% python3 -q
>>> import numpy as np
>>> np.set_printoptions(precision=2, suppress=True, linewidth=200, floatmode="fixed")
>>> A = np.load("a.npy")
>>> print(A)
[[0 2 1 1 1 2]
 [0 0 2 0 2 0]
 [0 0 0 1 1 1]
 [0 0 0 0 2 2]
 [0 0 0 0 0 0]
 [0 0 0 0 0 0]]
>>> print((A - A.T) / 2)
[[ 0.00  1.00  0.50  0.50  0.50  1.00]
 [-1.00  0.00  1.00  0.00  1.00  0.00]
 [-0.50 -1.00  0.00  0.50  0.50  0.50]
 [-0.50  0.00 -0.50  0.00  1.00  1.00]
 [-0.50 -1.00 -0.50 -1.00  0.00  0.00]
 [-1.00  0.00 -0.50 -1.00  0.00  0.00]]
>>> print((A + A.T) / 2)
[[0.00 1.00 0.50 0.50 0.50 1.00]
 [1.00 0.00 1.00 0.00 1.00 0.00]
 [0.50 1.00 0.00 0.50 0.50 0.50]
 [0.50 0.00 0.50 0.00 1.00 1.00]
 [0.50 1.00 0.50 1.00 0.00 0.00]
 [1.00 0.00 0.50 1.00 0.00 0.00]]
>>> print(round(float(np.linalg.det(A)), 2))
0.0
>>> np.linalg.determinant(A)
Traceback (most recent call last):
  File "<python-input-7>", line 1, in <module>
    np.linalg.determinant(A)
    ^^^^^^^^^^^^^^^^^^^^^
AttributeError: module 'numpy.linalg' has no attribute 'determinant'
>>> print(np.sort(np.abs(np.linalg.eigvals(A))))
[0.00 0.00 0.00 0.00 0.00 0.00]
>>> print(np.trace(A))
0
>>> print(np.allclose(A, A.T))
False
>>> print(np.allclose(A @ A.T, A.T @ A))
False
>>> print(np.linalg.matrix_rank(A - A[0, 0] * np.eye(6)))
4
>>> print([int(np.linalg.matrix_rank(np.linalg.matrix_power(A, p))) for p in range(1, 7)])
[4, 3, 2, 1, 0, 0]
>>> print(np.sort(np.linalg.eigvals(A)))
[0.00 0.00 0.00 0.00 0.00 0.00]
>>> print(A @ A)
[[0 0 4 1 7 3]
 [0 0 0 2 2 2]
 [0 0 0 0 2 2]
 [0 0 0 0 0 0]
 [0 0 0 0 0 0]
 [0 0 0 0 0 0]]
>>> Uu, s, Vh = np.linalg.svd(A)
>>> V = Vh[:(s > 1e-8).sum()]
>>> rng = np.random.default_rng(63740)
>>> vec = A[4] + 3 * A[2] + rng.integers(2) * np.eye(6)[0]
>>> print(vec)
[0.00 0.00 0.00 3.00 3.00 3.00]
>>> print(np.round(np.linalg.norm(vec - V.T @ V @ vec), 2))
0.0
>>> print(np.linalg.matrix_rank(np.vstack([A, vec])))
4
>>> print(np.allclose(V.T @ V @ vec, vec))
True
>>> Uu, s = np.linalg.svd(A)
Traceback (most recent call last):
  File "<python-input-24>", line 1, in <module>
    Uu, s = np.linalg.svd(A)
    ^^^^^
ValueError: too many values to unpack (expected 2)
>>> Uu, s, Vh = np.linalg.svd(A, full_matrices=False)
>>> print(s / s[0])
[1.00 0.51 0.40 0.18 0.00 0.00]
>>> print(np.allclose(Uu * s @ Vh, A))
True
>>> print(Uu.shape, s.shape, Vh.shape)
(6, 6) (6,) (6, 6)
>>> print(round(float(np.sqrt((s ** 2).sum())), 2), round(np.linalg.norm(A), 2))
5.48 5.48
>>> print(np.cumsum(s ** 2) / np.sum(s ** 2))
[0.69 0.87 0.98 1.00 1.00 1.00]
>>> print(np.abs(Uu[:, 0]).round(6).argmax())
0
>>> print(np.round(Uu.T @ Uu, 2) + 0)
[[1.00 0.00 0.00 0.00 0.00 0.00]
 [0.00 1.00 0.00 0.00 0.00 0.00]
 [0.00 0.00 1.00 0.00 0.00 0.00]
 [0.00 0.00 0.00 1.00 0.00 0.00]
 [0.00 0.00 0.00 0.00 1.00 0.00]
 [0.00 0.00 0.00 0.00 0.00 1.00]]
>>> print(s)
[4.54 2.31 1.83 0.84 0.00 0.00]
>>> print(np.round(Vh @ Vh.T, 2) + 0)
[[1.00 0.00 0.00 0.00 0.00 0.00]
 [0.00 1.00 0.00 0.00 0.00 0.00]
 [0.00 0.00 1.00 0.00 0.00 0.00]
 [0.00 0.00 0.00 1.00 0.00 0.00]
 [0.00 0.00 0.00 0.00 1.00 0.00]
 [0.00 0.00 0.00 0.00 0.00 1.00]]
>>> print(np.abs(Vh[0]))
[0.00 0.29 0.33 0.21 0.64 0.59]
>>> M2 = np.array([[1, 1, -1], [-2, -3, 2], [-2, 3, -3]])
>>> feats = np.triu(M2, 1)
>>> print(feats)
[[ 0  1 -1]
 [ 0  0  2]
 [ 0  0  0]]
>>> M2 = feats + rng.integers(-2, 3, (3, 2)) @ rng.integers(-2, 3, (2, 3))
>>> print(M2)
[[ 6 -3 -3]
 [ 0  4 -2]
 [-2  0  2]]
>>> print(np.linalg.matrix_rank(M2 - feats, tol=1e-8))
2
>>> w, V = np.linalg.eig(M2)
>>> print(np.sort(np.linalg.eigvals(np.linalg.inv(M2))))
[0.17 0.18 2.82]
>>> print(w)
[0.35 6.00 5.65]
>>> print(round(np.prod(w), 2))
12.0
>>> print(np.round(M2 @ V[:, 0] - w[0] * V[:, 0], 2) + 0)
[0.00 0.00 0.00]
>>> P = np.triu(np.array([[2, 0, 1], [2, 2, 1], [0, 0, 3]]), 1) + np.eye(3)
>>> M2 = P @ feats @ np.linalg.inv(P)
>>> print(np.poly(M2))
[1.00 0.00 0.00 0.00]
>>> print(np.linalg.matrix_rank(M2))
2
>>> rk = np.linalg.matrix_rank(feats)
>>> print(rk)
2
>>> null = np.linalg.svd(feats)[2][rk:].T
>>> print(null.shape)
(3, 1)
>>> print(null[:, 0] / null[np.abs(null[:, 0]).round(6).argmax(), 0])
[ 1.00 -0.00 -0.00]
>>> print(feats @ null)
[[0.00]
 [0.00]
 [0.00]]
>>> print([int(np.linalg.matrix_rank(np.delete(feats, i, axis=0))) for i in range(3)])
[1, 1, 2]
>>> print(null @ null.T)
[[1.00 0.00 0.00]
 [0.00 0.00 0.00]
 [0.00 0.00 0.00]]
>>> print(np.linalg.matrix_rank(feats.T @ feats), np.linalg.matrix_rank(feats @ feats.T))
2 2
>>> M = np.load("mat.npy")
>>> print(M)
[[0 3 0 0 0 4 0]
 [0 0 1 0 0 0 0]
 [5 0 0 0 0 0 0]
 [0 3 4 4 0 5 0]
 [0 0 0 0 0 0 0]
 [0 0 4 0 0 4 0]]
>>> rk = np.linalg.matrix_rank(M)
>>> print(rk)
5
>>> null = np.linalg.svd(M)[2][rk:].T
>>> print([int(np.linalg.matrix_rank(M[:, :j + 1])) for j in range(7)])
[1, 2, 3, 4, 4, 5, 5]
>>> print([int(np.linalg.matrix_rank(np.delete(M, i, axis=0))) for i in range(6)])
[4, 4, 4, 4, 5, 4]
>>> print(np.linalg.matrix_rank(M.T @ M), np.linalg.matrix_rank(M @ M.T))
5 5
>>> print(null @ null.T)
[[0.00 0.00 0.00 0.00 0.00 0.00 0.00]
 [0.00 0.00 0.00 0.00 0.00 0.00 0.00]
 [0.00 0.00 0.00 0.00 0.00 0.00 0.00]
 [0.00 0.00 0.00 0.00 0.00 0.00 0.00]
 [0.00 0.00 0.00 0.00 1.00 0.00 0.00]
 [0.00 0.00 0.00 0.00 0.00 0.00 0.00]
 [0.00 0.00 0.00 0.00 0.00 0.00 1.00]]
>>> print(np.allclose(M @ null, 0))
True
>>> Uu, s, Vh = np.linalg.svd(M)
>>> V = Vh[:(s > 1e-8).sum()]
>>> vec = M[4] + -2 * M[1] + rng.integers(2) * np.eye(7)[1]
>>> print(vec)
[ 0.00  1.00 -2.00  0.00  0.00  0.00  0.00]
>>> print(np.diag(V.T @ V))
[1.00 1.00 1.00 1.00 0.00 1.00 0.00]
>>> try:
...     np.linalg.inv(M)
... except np.linalg.LinAlgError as e:
...     print(repr(e))
... 
LinAlgError('Last 2 dimensions of the array must be square')
>>> print(np.allclose(M[:-1].T @ np.linalg.lstsq(M[:-1].T, M[-1])[0], M[-1]))
False
>>> print(np.abs(np.diag(np.linalg.qr(M)[1])) > 1e-9)
[ True  True  True  True False  True]
>>> vec = np.array([2, -3, -3, 2, 3, -3, -1])
>>> print(np.linalg.norm(M @ vec) <= np.linalg.norm(M, 2) * np.linalg.norm(vec) + 1e-9)
True
>>> print(M * vec)
[[  0  -9   0   0   0 -12   0]
 [  0   0  -3   0   0   0   0]
 [ 10   0   0   0   0   0   0]
 [  0  -9 -12   8   0 -15   0]
 [  0   0   0   0   0   0   0]
 [  0   0 -12   0   0 -12   0]]
>>> print((M * vec).sum(axis=1))
[-21  -3  10 -28   0 -24]
>>> print((M @ vec).argmax())
2
>>> th = np.radians(15)
>>> r_ = np.eye(7)
>>> r_[0, 0] = r_[1, 1] = np.cos(th)
>>> r_[0, 1], r_[1, 0] = -np.sin(th), np.sin(th)
>>> print(r_)
[[ 0.97 -0.26  0.00  0.00  0.00  0.00  0.00]
 [ 0.26  0.97  0.00  0.00  0.00  0.00  0.00]
 [ 0.00  0.00  1.00  0.00  0.00  0.00  0.00]
 [ 0.00  0.00  0.00  1.00  0.00  0.00  0.00]
 [ 0.00  0.00  0.00  0.00  1.00  0.00  0.00]
 [ 0.00  0.00  0.00  0.00  0.00  1.00  0.00]
 [ 0.00  0.00  0.00  0.00  0.00  0.00  1.00]]
>>> M2 = M @ r_.T
>>> print(np.linalg.svd(M, compute_uv=False), np.linalg.svd(M2, compute_uv=False))
[10.15  5.00  3.56  2.83  0.47  0.00] [10.15  5.00  3.56  2.83  0.47  0.00]
>>> print(round(np.linalg.det(r_), 2), round(float(np.trace(r_)), 2))
1.0 6.93
>>> print(np.abs(M2 - M).max(axis=0))
[0.78 1.29 0.00 0.00 0.00 0.00 0.00]
>>> print(M2)
[[-0.78  2.90  0.00  0.00  0.00  4.00  0.00]
 [ 0.00  0.00  1.00  0.00  0.00  0.00  0.00]
 [ 4.83  1.29  0.00  0.00  0.00  0.00  0.00]
 [-0.78  2.90  4.00  4.00  0.00  5.00  0.00]
 [ 0.00  0.00  0.00  0.00  0.00  0.00  0.00]
 [ 0.00  0.00  4.00  0.00  0.00  4.00  0.00]]
>>> mat = np.load("w.npy")
>>> print(mat)
[[-1  0 -2]
 [-1  0 -2]
 [ 0  0  0]
 [-4  0 -4]
 [ 0  0  0]
 [-6  3  1]
 [ 0  0  0]
 [ 0  0  0]
 [-6  3  1]
 [ 0  0  0]
 [-1  0 -2]
 [ 0  0  0]
 [ 0  0  0]
 [ 0  0  0]
 [-9  3 -1]]
>>> vec = np.array([1, 0, -4])
>>> y = mat @ vec
>>> print(np.round(np.linalg.lstsq(mat, y)[0], 2) + 0)
[ 1.00  0.00 -4.00]
>>> print(np.round(np.linalg.pinv(mat) @ mat, 2) + 0)
[[1.00 0.00 0.00]
 [0.00 1.00 0.00]
 [0.00 0.00 1.00]]
>>> y = y + 0.3 * rng.normal(size=15)
>>> print(y)
[ 7.27  6.92 -0.47 12.45  0.27 -9.85  0.08  0.35 -9.72  0.25  6.58  0.39  0.15 -0.02 -4.51]
>>> c, *_ = np.linalg.lstsq(mat, y)
>>> print(np.round(mat.T @ (y - mat @ c), 2) + 0)
[0.00 0.00 0.00]
>>> print([round(float(np.linalg.norm(np.linalg.solve(mat.T @ mat + lam * np.eye(3), mat.T @ y))), 2) for lam in (0, 1, 10, 100)])
[3.96, 3.71, 2.93, 0.98]
>>> arr = np.array([[9, 3, 9, 0, 9, 6, 0],
...     [8, 5, 3, 4, 7, 6, 0],
...     [5, 9, 9, 8, 2, 6, 7],
...     [3, 6, 8, 0, 4, 2, 7],
...     [7, 6, 1, 7, 0, 7, 1],
...     [7, 8, 1, 0, 9, 1, 4],
...     [4, 7, 6, 0, 7, 9, 3]])
>>> print(arr)
[[9 3 9 0 9 6 0]
 [8 5 3 4 7 6 0]
 [5 9 9 8 2 6 7]
 [3 6 8 0 4 2 7]
 [7 6 1 7 0 7 1]
 [7 8 1 0 9 1 4]
 [4 7 6 0 7 9 3]]
>>> print(np.linalg.matrix_rank(arr))
7
>>> print(np.count_nonzero(arr))
42
>>> np.linalg.rank(arr)
Traceback (most recent call last):
  File "<python-input-108>", line 1, in <module>
    np.linalg.rank(arr)
    ^^^^^^^^^^^^^^
AttributeError: module 'numpy.linalg' has no attribute 'rank'
>>> print(arr.sum(axis=1))
[36 33 46 30 29 30 36]
>>> print(np.abs(arr).max())
9
>>> print(arr.sum(axis=0))
[43 44 37 19 38 37 22]
>>> F = np.array([[0.0, 2.0, 1.0, -1.0, 2.0, 2.0, 1.0],
...     [2.0, 0.0, 0.0, 0.0, 0.0, 0.0, 0.0],
...     [1.0, 0.0, 0.0, 0.0, 0.0, 0.0, 0.0],
...     [-1.0, 0.0, 0.0, 0.0, 0.0, 0.0, 0.0],
...     [2.0, 0.0, 0.0, 0.0, 0.0, 0.0, 0.0],
...     [2.0, 0.0, 0.0, 0.0, 0.0, 0.0, 0.0],
...     [1.0, 0.0, 0.0, 0.0, 0.0, 0.0, 0.0]])
>>> w, V = np.linalg.eigh(F)
>>> vec = np.array([0, 1, 1, 2, 1, 2, 2])
>>> print(np.abs(F).sum(axis=1).max(), round(float(np.abs(w).max()), 2))
9.0 3.87
>>> print(V * np.maximum(w, 0) @ V.T)
[[ 1.94  1.00  0.50 -0.50  1.00  1.00  0.50]
 [ 1.00  0.52  0.26 -0.26  0.52  0.52  0.26]
 [ 0.50  0.26  0.13 -0.13  0.26  0.26  0.13]
 [-0.50 -0.26 -0.13  0.13 -0.26 -0.26 -0.13]
 [ 1.00  0.52  0.26 -0.26  0.52  0.52  0.26]
 [ 1.00  0.52  0.26 -0.26  0.52  0.52  0.26]
 [ 0.50  0.26  0.13 -0.13  0.26  0.26  0.13]]
>>> print(np.linalg.eigvalsh(F[1:, 1:]))
[0.00 0.00 0.00 0.00 0.00 0.00]
>>> print(vec @ F @ vec / (vec @ vec), np.round(w[0], 2), round(w[-1], 2))
0.0 -3.87 3.87
>>> print(np.round(V * np.abs(w) @ V.T, 2) + 0)
[[ 3.87  0.00  0.00  0.00  0.00  0.00  0.00]
 [ 0.00  1.03  0.52 -0.52  1.03  1.03  0.52]
 [ 0.00  0.52  0.26 -0.26  0.52  0.52  0.26]
 [ 0.00 -0.52 -0.26  0.26 -0.52 -0.52 -0.26]
 [ 0.00  1.03  0.52 -0.52  1.03  1.03  0.52]
 [ 0.00  1.03  0.52 -0.52  1.03  1.03  0.52]
 [ 0.00  0.52  0.26 -0.26  0.52  0.52  0.26]]
>>> print(vec @ F @ vec)
0.0
